In [1]: import numpy as np

In [2]: from numpy import linalg as LA

In [3]: np.set_printoptions(suppress=True, linewidth=160)

In [4]: rd = lambda a: np.round(a, 2) + 0

In [5]: arr = np.load("dump.npy")

In [6]: arr
Out[6]: 
array([[ 0.5 , -0.8 ,  0.8 , -1.5 , -0.5 ,  0.5 , -1.  , -0.3 ],
       [-2.  , -0.1 ,  0.7 , -2.2 , -1.8 ,  1.  , -0.1 ,  0.2 ],
       [-0.5 , -0.5 , -0.4 , -0.2 ,  0.9 , -1.  , -1.  ,  0.2 ],
       [-0.8 ,  0.5 ,  0.4 ,  0.2 , -0.8 ,  0.3 ,  1.3 ,  0.1 ],
       [-0.83, -0.22, -0.01, -0.12,  1.87, -0.28,  1.41, -0.62],
       [ 1.9 ,  1.3 ,  0.6 , -0.9 , -0.4 , -0.6 ,  0.2 ,  0.9 ],
       [-0.8 , -0.2 ,  0.  , -0.2 ,  1.9 , -0.3 ,  1.4 , -0.6 ],
       [-0.3 , -1.  , -1.8 , -0.5 ,  0.3 , -0.7 ,  1.2 ,  0.8 ],
       [ 2.  ,  0.5 , -0.6 , -0.6 , -0.5 ,  0.5 ,  0.1 ,  0.5 ],
       [ 0.4 ,  1.2 , -0.3 , -1.2 , -0.3 , -2.5 ,  1.2 , -1.1 ]])

In [7]: out = np.c_[arr[:, :4] @ np.array([[4, 3, -6, -2], [0, -9, -3, 6], [-1, -3, -8, 7], [7, -5, -2, -7]]), np.array([3, 2, 3, 1, -3, -1, -2, 2, 3, 3])]

In [8]: rd(out)
Out[8]: 
array([[ -9.3 ,  13.8 ,  -4.  ,  10.3 ,   3.  ],
       [-24.1 ,   3.8 ,  11.1 ,  23.7 ,   2.  ],
       [ -3.  ,   5.2 ,   8.1 ,  -3.4 ,   3.  ],
       [ -2.2 ,  -9.1 ,  -0.3 ,   6.  ,   1.  ],
       [ -4.15,   0.12,   5.96,   1.11,  -3.  ],
       [  0.7 ,  -3.3 , -18.3 ,  14.5 ,  -1.  ],
       [ -4.6 ,   0.4 ,   5.8 ,   1.8 ,  -2.  ],
       [ -2.9 ,  16.  ,  20.2 , -14.5 ,   2.  ],
       [  4.4 ,   6.3 ,  -7.5 ,  -1.  ,   3.  ],
       [ -6.5 ,  -2.7 ,  -1.2 ,  12.7 ,   3.  ]])

In [9]: rd(LA.norm(out - arr @ LA.lstsq(arr, out)[0], axis=0))
Out[9]: array([0.  , 0.  , 0.  , 0.  , 3.73])
